% python3 -q
>>> import numpy as np
>>> from numpy import linalg as LA
>>> np.set_printoptions(precision=1, suppress=True, linewidth=160)
>>> A = np.array([[2.0, 0.0, -2.0], [1.0, 1.0, -2.0], [0.0, 0.0, 5.0]])
>>> left, sigma = LA.svd(A)
Traceback (most recent call last):
  File "<python-input-4>", line 1, in <module>
    left, sigma = LA.svd(A)
    ^^^^^^^^^^^
ValueError: too many values to unpack (expected 2)
>>> left, sigma, Vt = LA.svd(A, full_matrices=False)
>>> print(np.cumsum(sigma ** 2) / np.sum(sigma ** 2))
[0.9 1.  1. ]
>>> print(np.round(left.T @ left, 1) + 0)
[[1. 0. 0.]
 [0. 1. 0.]
 [0. 0. 1.]]
>>> x = np.array([6, 3, 8])
>>> print(LA.norm(A @ x) <= LA.norm(A, 2) * LA.norm(x) + 1e-9)
True
>>> print(A @ x)
[-4. -7. 40.]
>>> print(np.sign((A @ x).round(6)))
[-1. -1.  1.]
>>> print(A @ (2 * x))
[ -8. -14.  80.]
>>> print(A @ np.eye(3)[0])
[2. 1. 0.]
>>> print(A * x)
[[ 12.   0. -16.]
 [  6.   3. -16.]
 [  0.   0.  40.]]
>>> print((A * x).sum(axis=1))
[-4. -7. 40.]
>>> print(A @ np.ones(3))
[0. 0. 5.]
>>> other = A / LA.norm(A, axis=1, keepdims=True)
>>> C2 = other @ other.T
>>> print((np.abs(C2) > 0.9).astype(int))
[[1 0 0]
 [0 1 0]
 [0 0 1]]
>>> print(C2)
[[ 1.   0.9 -0.7]
 [ 0.9  1.  -0.8]
 [-0.7 -0.8  1. ]]
>>> print((C2 - 2 * np.eye(3)).round(6).argmax(axis=1))
[1 0 0]
>>> print(np.argwhere(np.triu(np.abs(C2) > 0.95, 1)))
[]
>>> print(C2[1])
[ 0.9  1.  -0.8]
